$ python -q
>>> import numpy as np
>>> import numpy.linalg as la
>>> np.set_printoptions(suppress=True, linewidth=160)
>>> X = np.loadtxt("a.csv", delimiter=",")
>>> X
array([[  0.,   9.,   7.,   4.,  14.],
       [ -9.,   0.,   1.,   3.,  -3.],
       [ -7.,  -1.,   0., -18.,  -3.],
       [ -4.,  -3.,  18.,   0.,  -2.],
       [-14.,   3.,   3.,   2.,   0.]])
>>> np.argsort(-la.norm(X, axis=0).round(6), kind="stable")[:3]
array([2, 3, 0])
>>> la.matrix_rank(X, rtol=0.1)
np.int64(4)
>>> [round(float(x), 2) for x in la.svd(X, compute_uv=False)[:3]]
[22.16, 22.16, 14.39]
>>> np.round(la.norm(X, 2) / la.norm(X), 2)
np.float64(0.59)
>>> round(np.trace(la.pinv(X) @ X), 2)
np.float64(4.0)
>>> np.abs(np.diag(la.qr(X)[1])) > 1e-9
array([ True,  True,  True,  True, False])
>>> rng = np.random.default_rng(103943)
>>> idx = rng.permutation(5)
>>> idx
array([3, 2, 0, 4, 1])
>>> Y = X[idx][:, idx]
>>> np.diag(Y)
array([0., 0., 0., 0., 0.])
>>> Y
array([[  0.,  18.,  -4.,  -2.,  -3.],
       [-18.,   0.,  -7.,  -3.,  -1.],
       [  4.,   7.,   0.,  14.,   9.],
       [  2.,   3., -14.,   0.,   3.],
       [  3.,   1.,  -9.,  -3.,   0.]])
>>> np.allclose(Y, X)
False
>>> np.round(la.det(Y), 2), round(la.det(X[idx]), 2)
(np.float64(-0.0), np.float64(0.0))
>>> feats = np.load("sample15.npy")
>>> print(feats)
[[  5 -10  -5  10 -15  -5]
 [  3  -6  -3   6  -9  -3]
 [-11 -23  -9   3  -2 -14]
 [ -7 -22  -9   6  -7 -13]
 [ -4 -10  -4   2  -2  -6]]
>>> rk = la.matrix_rank(feats)
>>> rk
np.int64(2)
>>> null = la.svd(feats)[2][rk:].T
>>> print(np.round(feats @ null, 2) + 0)
[[0. 0. 0. 0.]
 [0. 0. 0. 0.]
 [0. 0. 0. 0.]
 [0. 0. 0. 0.]
 [0. 0. 0. 0.]]
>>> [int(la.matrix_rank(feats[:, :j + 1])) for j in range(6)]
[1, 2, 2, 2, 2, 2]
>>> la.matrix_rank(feats.T @ feats), la.matrix_rank(feats @ feats.T)
(np.int64(2), np.int64(2))
>>> [int(la.matrix_rank(np.delete(feats, i, axis=0))) for i in range(5)]
[2, 2, 2, 2, 2]
>>> la.cond(feats) > 100
np.True_
>>> print([round(float(x), 2) for x in la.svd(feats, compute_uv=False)[:3]])
[47.61, 19.93, 0.0]
>>> round(float(np.trace(la.pinv(feats) @ feats)), 2)
2.0
>>> np.unique(feats.round(6), axis=0).shape
(5, 6)
>>> Y = np.array([[1, 3, 1], [3, 1, 3], [0, 0, 0]])
>>> E = np.tril(Y)
>>> E
array([[1, 0, 0],
       [3, 1, 0],
       [0, 0, 0]])
>>> # rank 2
>>> (la.matrix_power((E != 0) + (E.T != 0) + np.eye(3), 3) > 0).astype(int)
array([[1, 1, 0],
       [1, 1, 0],
       [0, 0, 1]])
>>> np.round(E @ la.pinv(E) @ E, 2) + 0
array([[1., 0., 0.],
       [3., 1., 0.],
       [0., 0., 0.]])
>>> np.allclose(E[:-1].T @ la.lstsq(E[:-1].T, E[-1])[0], E[-1])
True
>>> la.lstsq(E[:-1].T, E[-1])[2]
np.int32(2)
>>> np.unique(E.round(6), axis=0).shape
(3, 3)
>>> np.argsort(-la.norm(E, axis=0).round(6), kind="stable")[:3]
array([0, 1, 2])
>>> la.cond(E) > 100
np.True_
>>> print(la.matrix_rank(E, rtol=0.1))
1
>>> print(np.round(la.norm(E, 2) / la.norm(E), 2))
1.0
>>> [round(float(x), 2) for x in la.svd(E, compute_uv=False)[:3]]
[3.3, 0.3, 0.0]
>>> M = np.load("dump.npy")
>>> M
array([[ 0,  1,  5,  1,  4,  3,  3,  3],
       [ 4,  3,  2,  0,  2,  0,  5,  2],
       [ 4,  3,  3,  2,  2,  2,  4,  4],
       [ 3,  2,  5,  0,  4,  1,  1,  0],
       [ 1,  4,  5,  5,  5,  4,  0,  3],
       [ 3,  2,  5,  3,  5,  0,  4,  5],
       [ 3,  0,  4,  0,  5,  4,  3,  0],
       [-4, -2,  3,  1,  2,  3, -2,  1]])
>>> idx = rng.permutation(8)
>>> idx
array([4, 6, 5, 3, 0, 7, 1, 2])
>>> Y = M[idx][:, idx]
>>> Y
array([[ 5,  0,  4,  5,  1,  3,  4,  5],
       [ 5,  3,  4,  0,  3,  0,  0,  4],
       [ 5,  4,  0,  3,  3,  5,  2,  5],
       [ 4,  1,  1,  0,  3,  0,  2,  5],
       [ 4,  3,  3,  1,  0,  3,  1,  5],
       [ 2, -2,  3,  1, -4,  1, -2,  3],
       [ 2,  5,  0,  0,  4,  2,  3,  2],
       [ 2,  4,  2,  2,  4,  4,  3,  3]])
>>> round(float(la.det(Y)), 2), round(la.det(M[idx]), 2)
(-0.0, np.float64(-0.0))
>>> np.allclose(Y, M)
False
